% python3 -q
>>> import numpy as np
>>> import numpy.linalg as la
>>> np.set_printoptions(precision=1, suppress=True, linewidth=120)
>>> rd = lambda a: np.round(a, 1) + 0
>>> F = np.loadtxt("arr.csv", delimiter=",")
>>> F
array([[ 10.5, -12. ,  25.6, -20.9,  32.6,   1.6,   8.8,  -7.8, -17.9, -55.5, -10.4,  -2.9],
       [ -7.6,  36.5,  -2.8,  28.7, -15.9,  16.3,  12.2, -12.4, -22.4,  -9.3, -11.5, -22. ],
       [-16. ,  -6.2,   5.1,  19.9,  16.7,   3.7, -11.8, -15.2,  -7.4,  -5.7, -10.7,  56.1],
       [ -7.4,  35.5,  -2.3,  27.8, -16.7,  16.7,  13.7, -11.5, -25.7,  -7.5, -11. , -20.7],
       [ 10.7, -13.2,  25.4, -19.3,  33.6,   2.2,  11.9,  -9.4, -20. , -53.5, -11.3,  -4.4],
       [-16.4,  -6.3,   5.2,  20.5,  15. ,   4.4, -10.9, -15.3,  -9.8,  -6.2,  -8.7,  56.4],
       [ 10.6, -12.1,  27.1, -18.1,  34.8,   2.2,   9.5,  -7.3, -17.5, -53.3,  -8.3,  -4.4],
       [ -7. ,  35.4,  -0.2,  28.7, -17. ,  16.1,  10.7, -13.2, -22.2,  -7.1, -11.8, -22.5],
       [  9.8, -11.6,  26. , -20.3,  33.4,   2.9,  11.2,  -8.1, -17.7, -54.6,  -9.4,  -3.2],
       [  7.7, -10.8,  26.2, -21.4,  33.1,   1.1,  10.5,  -4.8, -20.2, -54.2,  -8.3,  -2.1],
       [  9.9, -10.6,  27.4, -19.9,  32.8,   0.2,  10.4,  -6.4, -17.2, -53.4, -10. ,  -3.6],
       [ -8.7,  37.2,  -3.1,  26.9, -15.9,  15.5,  13.6, -12.3, -23.6,  -7. , -12.9, -23.4],
       [-16.5,  -5.1,   4. ,  19.6,  14.1,   3.4, -13.1, -15.4,  -7.7,  -4.9,  -8.6,  54.4],
       [-17.2,  -5.4,   5.7,  18.5,  15.2,   4.3, -14. , -17. ,  -7.5,  -6.6, -11.2,  56.2],
       [-15.5,  -4.3,   4.9,  19. ,  13.7,   3.2, -12. , -17.3,  -7.3,  -6. , -11.1,  58.2],
       [ -8.3,  37.5,  -1.7,  28.6, -16.2,  16.3,  11.3, -10.3, -23.9,  -8.9, -11.9, -23.6],
       [ -7.6,  35.9,  -1.2,  27.7, -17.3,  17.2,  10.8, -12.5, -24.8,  -9.7, -13.2, -21.6],
       [-16.5,  -5.2,   3.4,  20.2,  15.2,   1.5, -11.8, -16.3,  -7.3,  -4.2, -11. ,  56.3],
       [ 10.1, -10.3,  26.9, -20.4,  33.7,   1.9,  10.3,  -8.7, -17.3, -53.6, -10.3,  -3. ],
       [-14.9,  -6.5,   4.4,  20.6,  13.2,   4.1, -10.7, -16. ,  -7.9,  -4.8,  -8.7,  56.2],
       [ -9.6,  35.9,   0. ,  27.7, -15.8,  17.1,  12. , -10.3, -23.4,  -6.3, -12.3, -20.9],
       [ -6.8,  34.4,  -0.6,  29.4, -16.4,  15.5,  11.7, -12.7, -23.5,  -6.8, -12. , -21.2],
       [ -8.2,  35. ,  -2.3,  27.9, -15.6,  14.4,  13.1, -13.4, -26.8,  -8.6, -13.7, -23.3],
       [ -6.9,  36.4,  -2.6,  28.1, -17.3,  16.1,  11.4, -13. , -23.3,  -6.5, -13. , -22.2]])
>>> other = F / la.norm(F, axis=1)
Traceback (most recent call last):
  File "<python-input-6>", line 1, in <module>
    other = F / la.norm(F, axis=1)
            ~~^~~~~~~~~~~~~~~~~~~~
ValueError: operands could not be broadcast together with shapes (24,12) (24,) 
>>> other = F / la.norm(F, axis=1, keepdims=True)
>>> gram = other @ other.T
>>> rd(np.degrees(np.arccos(np.clip(gram[5, 8], -1, 1))))
np.float64(84.0)
>>> rd(gram[5])
array([ 0.1, -0.1,  1. , -0.1,  0.1,  1. ,  0.1, -0.1,  0.1,  0.1,  0.1, -0.1,  1. ,  1. ,  1. , -0.1, -0.1,  1. ,
        0.1,  1. , -0.1, -0.1, -0.1, -0.1])
>>> Z = F[[18, 4]].astype(float)
>>> for _ in range(4):
...     lab = la.norm(F[:, None] - Z, axis=-1).argmin(axis=1)
...     Z = np.array([F[lab == j].mean(axis=0) for j in range(2)])
... 
>>> lab
array([0, 1, 0, 1, 0, 0, 0, 1, 0, 0, 0, 1, 0, 0, 0, 1, 1, 0, 0, 0, 1, 1, 1, 1])
>>> rd(Z)
array([[ -3.1,  -8.5,  15.5,  -0.1,  24.1,   2.6,  -0.8, -11.8, -13.1, -29.8,  -9.9,  26.4],
       [ -7.8,  36. ,  -1.7,  28.2, -16.4,  16.1,  12. , -12.2, -24. ,  -7.8, -12.3, -22.1]])
>>> rd(Z[1] - Z[0])
array([ -4.7,  44.5, -17.2,  28.3, -40.5,  13.5,  12.9,  -0.4, -10.9,  22. ,  -2.5, -48.6])
>>> np.bincount(lab)
array([14, 10])
>>> J = np.loadtxt("out18.csv", delimiter=",")
>>> J
array([[2., 1., 0., 0., 0., 0., 0., 0., 0.],
       [0., 2., 1., 0., 0., 0., 0., 0., 0.],
       [0., 0., 2., 1., 0., 0., 0., 0., 0.],
       [0., 0., 0., 2., 1., 0., 0., 0., 0.],
       [0., 0., 0., 0., 2., 1., 0., 0., 0.],
       [0., 0., 0., 0., 0., 2., 1., 0., 0.],
       [0., 0., 0., 0., 0., 0., 2., 1., 0.],
       [0., 0., 0., 0., 0., 0., 0., 2., 1.],
       [0., 0., 0., 0., 0., 0., 0., 0., 2.]])
>>> O, vecs = la.qr(J[:, :2])[0], la.qr(J[:, 2:])[0]
>>> sig = la.svd(O.T @ vecs, compute_uv=False)
>>> rd(la.norm(O @ O.T - vecs @ vecs.T, 2))
np.float64(1.0)
>>> rd(sig)
array([0.5, 0. ])
>>> (sig > 0.9).sum()
np.int64(0)
>>> rd(np.degrees(np.arccos(sig.clip(0, 1))))
array([60., 90.])
>>> rng = np.random.default_rng(18)
>>> lab = rng.permutation(9)
>>> other = J[:, lab] * rng.choice([-1, 1], 9)
>>> other
array([[ 0.,  0.,  0.,  2.,  0.,  0.,  1.,  0., -0.],
       [ 1.,  0.,  0.,  0.,  0.,  0.,  2.,  0., -0.],
       [ 2.,  0.,  0.,  0.,  0.,  0.,  0.,  0., -1.],
       [ 0.,  0.,  1.,  0.,  0.,  0.,  0.,  0., -2.],
       [ 0.,  0.,  2.,  0.,  1.,  0.,  0.,  0., -0.],
       [ 0.,  0.,  0.,  0.,  2.,  1.,  0.,  0., -0.],
       [ 0.,  1.,  0.,  0.,  0.,  2.,  0.,  0., -0.],
       [ 0.,  2.,  0.,  0.,  0.,  0.,  0.,  1., -0.],
       [ 0.,  0.,  0.,  0.,  0.,  0.,  0.,  2., -0.]])
>>> Uu, _, Vt = la.svd(J.T @ other)
>>> rd(Uu @ Vt)
array([[ 0.,  0.,  0.,  1.,  0.,  0.,  0.,  0.,  0.],
       [ 0.,  0.,  0.,  0.,  0.,  0.,  1.,  0.,  0.],
       [ 1.,  0.,  0.,  0.,  0.,  0.,  0.,  0.,  0.],
       [ 0.,  0.,  0.,  0.,  0.,  0.,  0.,  0., -1.],
       [ 0.,  0.,  1.,  0.,  0.,  0.,  0.,  0.,  0.],
       [ 0.,  0.,  0.,  0.,  1.,  0.,  0.,  0.,  0.],
       [ 0.,  0.,  0.,  0.,  0.,  1.,  0.,  0.,  0.],
       [ 0.,  1.,  0.,  0.,  0.,  0.,  0.,  0.,  0.],
       [ 0.,  0.,  0.,  0.,  0.,  0.,  0.,  1.,  0.]])
>>> lab
array([2, 7, 4, 0, 5, 6, 1, 8, 3])
